In [1]: import numpy as np

In [2]: np.set_printoptions(precision=1, suppress=True, linewidth=120, sign=" ")

In [3]: J = np.load("case9.npy")

In [4]: print(J)
[[ 0  0  0  0  1]
 [ 0  0  0  1  0]
 [ 0  0  1  0  0]
 [ 1  0  0  0  0]
 [ 0  1  0  0  0]]

In [5]: # 2 blocks once reordered

In [6]: round(np.linalg.det(J), 1)
Out[6]: np.float64(-1.0)

In [7]: print(J @ J)
[[ 0  1  0  0  0]
 [ 1  0  0  0  0]
 [ 0  0  1  0  0]
 [ 0  0  0  0  1]
 [ 0  0  0  1  0]]

In [8]: (np.linalg.matrix_power((J != 0) + (J.T != 0) + np.eye(5), 5) > 0).astype(int)
Out[8]: 
array([[ 1,  1,  0,  1,  1],
       [ 1,  1,  0,  1,  1],
       [ 0,  0,  1,  0,  0],
       [ 1,  1,  0,  1,  1],
       [ 1,  1,  0,  1,  1]])

In [9]: u = np.array([2, 1])

In [10]: print(np.correlate(J[0], J[4], "full"))
[ 0  0  0  0  0  0  0  1  0]

In [11]: np.convolve(J[0], u)
Out[11]: array([ 0,  0,  0,  0,  2,  1])

In [12]: np.array([np.convolve(row, u, "same") for row in J])
Out[12]: 
array([[ 0,  0,  0,  0,  2],
       [ 0,  0,  0,  2,  1],
       [ 0,  0,  2,  1,  0],
       [ 2,  1,  0,  0,  0],
       [ 0,  2,  1,  0,  0]])

In [13]: print((J + J.T) / 2)
[[ 0.   0.   0.   0.5  0.5]
 [ 0.   0.   0.   0.5  0.5]
 [ 0.   0.   1.   0.   0. ]
 [ 0.5  0.5  0.   0.   0. ]
 [ 0.5  0.5  0.   0.   0. ]]

In [14]: np.trace(J)
Out[14]: np.int64(1)

In [15]: np.allclose(J, J.T)
Out[15]: False

In [16]: u = np.array([1, -1, 1, -1, 2])

In [17]: A2 = J + np.outer(u, np.eye(5)[1])

In [18]: np.round(np.linalg.det(A2) / np.linalg.det(J), 1), round(1 + np.linalg.solve(J, u)[1], 1)
Out[18]: (np.float64(3.0), np.float64(3.0))

In [19]: np.linalg.matrix_rank(np.linalg.inv(A2) - np.linalg.inv(J), tol=1e-8)
Out[19]: np.int64(1)

In [20]: mat = np.loadtxt("m.csv", delimiter=",")

In [21]: mat
Out[21]: 
array([[-3., -3.,  5.,  5.],
       [ 0., -9.,  0., 15.],
       [-3., -3.,  2.,  2.],
       [ 0., -9.,  0.,  6.]])

In [22]: W = np.array([[1, -2, 2], [3, 0, 2], [-3, -1, -2], [1, 0, 2]])

In [23]: coef = np.array([2, 1, -1])

In [24]: hid = np.maximum(mat @ W + coef, 0)

In [25]: (hid > 0).astype(int)
Out[25]: 
array([[ 0,  1,  0],
       [ 0,  1,  1],
       [ 0,  1,  0],
       [ 0,  1,  0]])

In [26]: print(hid)
[[  0.   2.   0.]
 [  0.   1.  11.]
 [  0.   5.   0.]
 [  0.   1.   0.]]

In [27]: W2 = np.array([[-9, 1], [-4, -8], [4, 8]])

In [28]: W @ W2
Out[28]: 
array([[  7,  33],
       [-19,  19],
       [ 23, -11],
       [ -1,  17]])

In [29]: arr = np.loadtxt("layer13.csv", delimiter=",")

In [30]: arr
Out[30]: 
array([[ 0.5, -3.9, -2. , -0.4],
       [-0.9, -1.9,  1.6, -1.1],
       [ 1.2, -2.2,  4. ,  0.1],
       [-1.1,  3. , -2.6,  0.5],
       [-1.8,  0.1, -0.5,  0.8],
       [-0.2, -2.6, -0.1,  0.6],
       [ 0.5, -2. , -2.3, -1.8],
       [-0.7,  2.5, -2. ,  2.2],
       [-1.1, -6.6,  1.4, -0.9],
       [-0.1,  0.7,  1.7,  0.1],
       [-0.2,  4.4,  1. ,  0. ],
       [ 1.7,  4.1, -0.6,  0.3],
       [-0.1,  0. ,  2.8, -1. ],
       [ 0.7, -3.8, -0.4,  0.4]])

In [31]: W2 = arr[[5, 8]].astype(float)

In [32]: for _ in range(3):
    ...:     lab = np.linalg.norm(arr[:, None] - W2, axis=-1).argmin(axis=1)
    ...:     W2 = np.array([arr[lab == j].mean(axis=0) for j in range(2)])
    ...: 

In [33]: lab
Out[33]: array([ 0,  0,  0,  0,  0,  0,  0,  0,  1,  0,  0,  0,  0,  0])

In [34]: W2[1] - W2[0]
Out[34]: array([-1.1, -6.5,  1.4, -1. ])

In [35]: W2.round(1) + 0
Out[35]: 
array([[ 0. , -0.1,  0. ,  0.1],
       [-1.1, -6.6,  1.4, -0.9]])

In [36]: np.abs(W2[1] - W2[0]).argmax()
Out[36]: np.int64(1)

In [37]: u = np.array([9, 3, 3])

In [38]: np.round(np.correlate(arr[5], arr[12], "full"), 1) + 0
Out[38]: array([ 0.2,  2. , -7.2, -0.9,  1.9,  0. , -0.1])

In [39]: np.polyval(u, arr[5])
Out[39]: array([  2.8,  56. ,   2.8,   8. ])

In [40]: np.convolve(arr[5], u)
Out[40]: array([ -1.8, -24. ,  -9.3,  -2.7,   1.5,   1.8])

In [41]: gram = arr.T @ arr

In [42]: np.diag(gram)
Out[42]: array([  12.4,  144.3,   53.1,   12.8])

In [43]: (arr @ arr.T).shape
Out[43]: (14, 14)

In [44]: np.allclose(gram, gram.T)
Out[44]: True

In [45]: gram
Out[45]: 
array([[ 12.4,   2. ,   2.9,  -1.8],
       [  2. , 144.3, -16.6,  18.3],
       [  2.9, -16.6,  53.1,  -6.8],
       [ -1.8,  18.3,  -6.8,  12.8]])

In [46]: np.linalg.eigvalsh(gram)[::-1]
Out[46]: array([ 150. ,   50.7,   13. ,    8.9])

In [47]: np.linalg.matrix_rank(gram)
Out[47]: np.int64(4)

In [48]: print(np.linalg.svd(arr, compute_uv=False) ** 2)
[ 150.    50.7   13.     8.9]

In [49]: ev, vecs = np.linalg.eigh(gram)

In [50]: vec = np.array([3, 2, 9, 0])

In [51]: (np.sign(vecs[:, -1].round(6)) == np.sign(vecs[0, -1].round(6))).astype(int)
Out[51]: array([ 1,  1,  0,  1])

In [52]: print(np.linalg.eigvalsh(gram[1:, 1:]))
[   9.8   50.4  150. ]

In [53]: round(float(vec @ gram @ vec / (vec @ vec)), 1), np.round(ev[0], 1), round(ev[-1], 1)
Out[53]: (48.6, np.float64(8.9), np.float64(150.0))

In [54]: X = np.array([[0.0, 1.0], [-1.0, 0.0]])

In [55]: # skew-symmetric

In [56]: rng = np.random.default_rng(46)

In [57]: lab = rng.permutation(2)

In [58]: A2 = X[:, lab] * rng.choice([-1, 1], 2)

In [59]: A2
Out[59]: 
array([[ 0., -1.],
       [-1., -0.]])

In [60]: Uu, _, Vt = np.linalg.svd(X.T @ A2)

In [61]: lab
Out[61]: array([ 0,  1])

In [62]: np.linalg.lstsq(X, A2)[0]
Out[62]: 
array([[ 1.,  0.],
       [ 0., -1.]])

In [63]: Uu @ Vt
Out[63]: 
array([[ 1.,  0.],
       [ 0., -1.]])
